>>> import numpy as np
>>> np.set_printoptions(precision=2, suppress=True, linewidth=200)
>>> M = np.load("layer1.npy")
>>> print(M)
[[ 2.6  1.5 -0.9]
 [ 1.1  1.4  0.8]
 [-0.7 -1.3 -0.7]
 [ 0.6  1.  -0.3]
 [ 0.3 -1.1  0. ]
 [ 0.5 -0.9  2.5]
 [-1.3 -0.6 -0.8]
 [-4.  10.  -8. ]
 [-1.6 -1.  -0.3]
 [ 0.8  0.2  0.3]
 [-1.6  1.8 -0.7]
 [-0.1  0.7 -2.5]
 [ 0.   1.1 -0.7]
 [-2.3  0.   1.9]
 [ 0.8 -0.1  0.8]
 [ 0.   0.8 -1.3]
 [-0.6  1.1  0.4]
 [ 1.4  0.3 -0.6]
 [ 1.2 -0.7 -0.8]
 [ 0.  -1.9  0.5]
 [ 1.6 -0.3 -0.2]
 [ 1.5 -0.7  0.9]
 [-1.5 -0.6 -0.2]]
>>> # row 7 is much longer than the rest
>>> C = M[[6, 4]].astype(float)
>>> for _ in range(5):
...     lab = np.linalg.norm(M[:, None] - C, axis=-1).argmin(axis=1)
...     C = np.array([M[lab == j].mean(axis=0) for j in range(2)])
... 
>>> print(lab)
[1 1 1 1 1 1 0 0 0 1 0 0 0 0 1 0 0 1 1 1 1 1 0]
>>> print(np.abs(C[1] - C[0]).argmax())
0
>>> print(C[1] - C[0])
[ 2.2  -1.53  1.4 ]
>>> cov = np.cov(M, rowvar=False)
>>> print(np.argsort(-M.std(axis=0).round(6), kind="stable"))
[1 2 0]
>>> print(round(np.corrcoef(M[:, 1], M[:, 0])[0, 1], 2))
-0.47
>>> print(np.linalg.eigvalsh(cov)[::-1])
[9.04 1.58 0.78]
>>> print(cov)
[[ 2.24 -1.61  1.37]
 [-1.61  5.33 -3.72]
 [ 1.37 -3.72  3.83]]
>>> print(M.std(axis=0))
[1.46 2.26 1.91]
>>> x = np.array([0, 3, 2])
>>> print((M @ x).argmax())
7
>>> print(M * x)
[[  0.    4.5  -1.8]
 [  0.    4.2   1.6]
 [ -0.   -3.9  -1.4]
 [  0.    3.   -0.6]
 [  0.   -3.3   0. ]
 [  0.   -2.7   5. ]
 [ -0.   -1.8  -1.6]
 [ -0.   30.  -16. ]
 [ -0.   -3.   -0.6]
 [  0.    0.6   0.6]
 [ -0.    5.4  -1.4]
 [ -0.    2.1  -5. ]
 [  0.    3.3  -1.4]
 [ -0.    0.    3.8]
 [  0.   -0.3   1.6]
 [  0.    2.4  -2.6]
 [ -0.    3.3   0.8]
 [  0.    0.9  -1.2]
 [  0.   -2.1  -1.6]
 [  0.   -5.7   1. ]
 [  0.   -0.9  -0.4]
 [  0.   -2.1   1.8]
 [ -0.   -1.8  -0.4]]
>>> A2 = np.c_[M[:, :2] @ np.array([[4, 4], [4, 7]]), np.array([2, 2, 3, 3, 3, 0, 2, 3, 1, 2, 1, 1, 0, 1, 0, 2, 0, 0, 3, 2, 3, 2, 2])]
>>> print(A2)
[[ 16.4  20.9   2. ]
 [ 10.   14.2   2. ]
 [ -8.  -11.9   3. ]
 [  6.4   9.4   3. ]
 [ -3.2  -6.5   3. ]
 [ -1.6  -4.3   0. ]
 [ -7.6  -9.4   2. ]
 [ 24.   54.    3. ]
 [-10.4 -13.4   1. ]
 [  4.    4.6   2. ]
 [  0.8   6.2   1. ]
 [  2.4   4.5   1. ]
 [  4.4   7.7   0. ]
 [ -9.2  -9.2   1. ]
 [  2.8   2.5   0. ]
 [  3.2   5.6   2. ]
 [  2.    5.3   0. ]
 [  6.8   7.7   0. ]
 [  2.   -0.1   3. ]
 [ -7.6 -13.3   2. ]
 [  5.2   4.3   3. ]
 [  3.2   1.1   2. ]
 [ -8.4 -10.2   2. ]]
>>> print(np.linalg.matrix_rank(np.c_[M, A2]))
4
